% ipython --no-banner

In [1]: import numpy as np

In [2]: np.set_printoptions(precision=2, suppress=True, linewidth=100, floatmode="fixed")

In [3]: W0 = np.load("m.npy")

In [4]: W0
Out[4]: 
array([[0.23, 0.05, 0.42, 0.05],
       [0.05, 0.01, 0.08, 0.01],
       [0.42, 0.08, 0.75, 0.08],
       [0.05, 0.01, 0.08, 0.01]])

In [5]: # symmetric, so the eigenvalues are real

In [6]: rng = np.random.default_rng(3)

In [7]: lab = rng.permutation(4)

In [8]: lab
Out[8]: array([3, 2, 1, 0])

In [9]: out = W0[lab][:, lab]

In [10]: np.diag(out)
Out[10]: array([0.01, 0.75, 0.01, 0.23])

In [11]: np.round(np.sort(np.abs(np.linalg.eigvals(out))), 2) + 0
Out[11]: array([0.00, 0.00, 0.00, 1.00])

In [12]: out
Out[12]: 
array([[0.01, 0.08, 0.01, 0.05],
       [0.08, 0.75, 0.08, 0.42],
       [0.01, 0.08, 0.01, 0.05],
       [0.05, 0.42, 0.05, 0.23]])

In [13]: round(float(np.linalg.det(out)), 2), round(float(np.linalg.det(W0[lab])), 2)
Out[13]: (0.0, 0.0)

In [14]: left, sig, Vh = np.linalg.svd(out)

In [15]: vecs = Vh[:(sig > 1e-8).sum()]

In [16]: x0 = out[0] + -1 * out[3] + rng.integers(2) * np.eye(4)[1]

In [17]: x0
Out[17]: array([-0.04, -0.33, -0.04, -0.19])

In [18]: np.linalg.matrix_rank(np.vstack([out, x0]))
Out[18]: np.int64(1)

In [19]: vecs.T @ vecs
Out[19]: 
array([[0.01, 0.08, 0.01, 0.05],
       [0.08, 0.75, 0.08, 0.42],
       [0.01, 0.08, 0.01, 0.05],
       [0.05, 0.42, 0.05, 0.23]])

In [20]: np.allclose(vecs.T @ vecs @ x0, x0)
Out[20]: True

In [21]: left, sig, Vh = np.linalg.svd(W0)

In [22]: np.argmax(sig[:-1] / (sig[1:] + 1e-6)) + 1
Out[22]: np.int64(1)

In [23]: out = left[:, :1] @ np.diag(sig[:1]) @ Vh[:1]

In [24]: round(np.abs(W0 - out).max(), 2)
Out[24]: np.float64(0.0)

In [25]: out
Out[25]: 
array([[0.23, 0.05, 0.42, 0.05],
       [0.05, 0.01, 0.08, 0.01],
       [0.42, 0.08, 0.75, 0.08],
       [0.05, 0.01, 0.08, 0.01]])

In [26]: np.linalg.matrix_rank(out)
Out[26]: np.int64(1)

In [27]: M = np.array([[-2, -3, 3, -1], [0, 2, -1, 1], [0, 0, 2, 0], [0, 0, 0, 0]])

In [28]: # triangular

In [29]: left, sig, Vh = np.linalg.svd(M)

In [30]: np.argmax(sig[:-1] / (sig[1:] + 1e-6)) + 1
Out[30]: np.int64(3)

In [31]: out = left[:, :3] @ np.diag(sig[:3]) @ Vh[:3]

In [32]: round(float(np.linalg.norm(M - out) / np.linalg.norm(M)), 2)
Out[32]: 0.0

In [33]: out.round(2) + 0
Out[33]: 
array([[-2.00, -3.00,  3.00, -1.00],
       [ 0.00,  2.00, -1.00,  1.00],
       [ 0.00,  0.00,  2.00,  0.00],
       [ 0.00,  0.00,  0.00,  0.00]])

In [34]: np.linalg.matrix_rank(out)
Out[34]: np.int64(3)

In [35]: round(np.linalg.norm(M - out, 2), 2), sig[3]
Out[35]: (np.float64(0.0), np.float64(0.0))

In [36]: hat = np.triu(np.array([[0, -1, 5, -4], [0, 4, 5, -4], [2, -1, 2, 2], [-1, -5, -1, 2]]), 1) + np.eye(4)

In [37]: out = hat @ M @ np.linalg.inv(hat)

In [38]: np.poly(out)
Out[38]: array([ 1.00, -2.00, -4.00,  8.00,  0.00])

In [39]: out
Out[39]: 
array([[  -2.00,   -7.00,   59.00, -156.00],
       [   0.00,    2.00,   -1.00,   11.00],
       [   0.00,    0.00,    2.00,   -4.00],
       [   0.00,    0.00,    0.00,    0.00]])

In [40]: np.round(np.linalg.det(out), 2)
Out[40]: np.float64(0.0)

In [41]: np.trace(out), np.trace(M)
Out[41]: (np.float64(2.0), np.int64(2))

In [42]: M[:, 4]
Traceback (most recent call last):
  Cell In[42], line 1
    M[:, 4]
IndexError: index 4 is out of bounds for axis 1 with size 4


In [43]: np.linalg.matrix_rank(M)
Out[43]: np.int64(3)

In [44]: np.count_nonzero(M)
Out[44]: np.int64(8)

In [45]: M.sum(axis=0)
Out[45]: array([-2, -1,  4,  0])

In [46]: round(float(np.linalg.norm(M)), 2)
Out[46]: 5.74

In [47]: np.diff(M, axis=0)
Out[47]: 
array([[ 2,  5, -4,  2],
       [ 0, -2,  3, -1],
       [ 0,  0, -2,  0]])

In [48]: np.sort(np.abs(np.linalg.eigvals(M)))
Out[48]: array([0.00, 2.00, 2.00, 2.00])

In [49]: round(float(np.linalg.det(M)), 2)
Out[49]: 0.0

In [50]: np.linalg.matrix_power(M, 4)
Out[50]: 
array([[ 16,   0,  24,  -4],
       [  0,  16, -32,   8],
       [  0,   0,  16,   0],
       [  0,   0,   0,   0]])

In [51]: np.round(np.abs(np.linalg.eigvals(M)).max(), 2)
Out[51]: np.float64(2.0)

In [52]: np.allclose(M @ M.T, M.T @ M)
Out[52]: False

In [53]: lab = rng.permutation(4)

In [54]: lab
Out[54]: array([2, 1, 0, 3])

In [55]: out = M[lab][:, lab]

In [56]: round(float(np.linalg.det(out)), 2), round(float(np.linalg.det(M[lab])), 2)
Out[56]: (0.0, 0.0)

In [57]: out
Out[57]: 
array([[ 2,  0,  0,  0],
       [-1,  2,  0,  1],
       [ 3, -3, -2, -1],
       [ 0,  0,  0,  0]])

In [58]: X = np.loadtxt("out2.csv", delimiter=",")

In [59]: X
Out[59]: 
array([[7.30, 6.00, 5.00, 9.00],
       [2.00, 9.30, 8.00, 6.00],
       [9.00, 4.00, 5.30, 6.00],
       [7.00, 6.00, 5.00, 9.30]])

In [60]: np.linalg.matrix_rank(X, rtol=0.1)
Out[60]: np.int64(3)

In [61]: round(np.linalg.norm(X, 2) / np.linalg.norm(X), 2)
Out[61]: np.float64(0.96)

In [62]: np.abs(np.linalg.svd(X)[2][-1])
Out[62]: array([0.27, 0.67, 0.61, 0.32])

In [63]: x0 = np.array([2, 1, 1, 0])

In [64]: rhs = X @ x0

In [65]: rhs
Out[65]: array([25.60, 21.30, 27.30, 25.00])

In [66]: np.round(np.linalg.solve(X, 4 * rhs), 2) + 0
Out[66]: array([8.00, 4.00, 4.00, 0.00])

In [67]: np.round(np.linalg.solve(X, rhs + X[:, 0]), 2) + 0
Out[67]: array([3.00, 1.00, 1.00, 0.00])

In [68]: np.round(np.linalg.solve(X.T, X[2]), 2) + 0
Out[68]: array([0.00, 0.00, 1.00, 0.00])

In [69]: np.round(np.linalg.solve(X, rhs), 2) + 0
Out[69]: array([2.00, 1.00, 1.00, 0.00])

In [70]: lab = rng.integers(0, 2, 6)

In [71]: mat = np.triu((lab[:, None] == lab) & (rng.random((6, 6)) < 0.8), 1).astype(int)

In [72]: mat += mat.T

In [73]: mat
Out[73]: 
array([[0, 1, 1, 1, 0, 1],
       [1, 0, 0, 1, 0, 1],
       [1, 0, 0, 1, 0, 0],
       [1, 1, 1, 0, 0, 1],
       [0, 0, 0, 0, 0, 0],
       [1, 1, 0, 1, 0, 0]])

In [74]: r = np.linalg.matrix_rank(mat)

In [75]: r
Out[75]: np.int64(5)

In [76]: null = np.linalg.svd(mat)[2][r:].T

In [77]: np.allclose(mat @ null, 0)
Out[77]: True

In [78]: null.shape
Out[78]: (6, 1)

In [79]: null @ null.T
Out[79]: 
array([[0.00, 0.00, 0.00, 0.00, 0.00, 0.00],
       [0.00, 0.00, 0.00, 0.00, 0.00, 0.00],
       [0.00, 0.00, 0.00, 0.00, 0.00, 0.00],
       [0.00, 0.00, 0.00, 0.00, 0.00, 0.00],
       [0.00, 0.00, 0.00, 0.00, 1.00, 0.00],
       [0.00, 0.00, 0.00, 0.00, 0.00, 0.00]])

In [80]: np.linalg.matrix_rank(mat.T @ mat), np.linalg.matrix_rank(mat @ mat.T)
Out[80]: (np.int64(5), np.int64(5))

In [81]: [int(np.linalg.matrix_rank(mat[:i])) for i in range(1, len(mat) + 1)]
Out[81]: [1, 2, 3, 4, 4, 5]

In [82]: [int(np.linalg.matrix_rank(mat[:, :j + 1])) for j in range(6)]
Out[82]: [1, 2, 3, 4, 4, 5]

In [83]: mat @ null
Out[83]: 
array([[0.00],
       [0.00],
       [0.00],
       [0.00],
       [0.00],
       [0.00]])

In [84]: [int(np.linalg.matrix_rank(np.delete(mat, i, axis=0))) for i in range(6)]
Out[84]: [4, 4, 4, 4, 5, 4]

In [85]: np.round(np.linalg.eigvalsh(mat).min(), 2)
Out[85]: np.float64(-1.68)

In [86]: [round(float(np.linalg.det(mat[:i, :i])), 2) + 0 for i in range(1, 7)]
Out[86]: [0.0, -1.0, 0.0, 0.0, 0.0, 0.0]

In [87]: left, sig, Vh = np.linalg.svd(mat)

In [88]: np.argmax(sig[:-1] / (sig[1:] + 1e-6)) + 1
Out[88]: np.int64(5)

In [89]: sig
Out[89]: array([3.32, 1.68, 1.00, 1.00, 0.36, 0.00])

In [90]: out = left[:, :5] @ np.diag(sig[:5]) @ Vh[:5]

In [91]: out.round(2) + 0
Out[91]: 
array([[0.00, 1.00, 1.00, 1.00, 0.00, 1.00],
       [1.00, 0.00, 0.00, 1.00, 0.00, 1.00],
       [1.00, 0.00, 0.00, 1.00, 0.00, 0.00],
       [1.00, 1.00, 1.00, 0.00, 0.00, 1.00],
       [0.00, 0.00, 0.00, 0.00, 0.00, 0.00],
       [1.00, 1.00, 0.00, 1.00, 0.00, 0.00]])

In [92]: np.round(np.abs(mat - out).max(), 2)
Out[92]: np.float64(0.0)

In [93]: round(np.linalg.norm(mat - out, 2), 2), sig[5]
Out[93]: (np.float64(0.0), np.float64(0.0))

In [94]: np.linalg.matrix_rank(mat, rtol=0.05)
Out[94]: np.int64(5)

In [95]: round(float(np.linalg.norm(mat - out) / np.linalg.norm(mat)), 2)
Out[95]: 0.0

In [96]: np.linalg.matrix_rank(out)
Out[96]: np.int64(5)
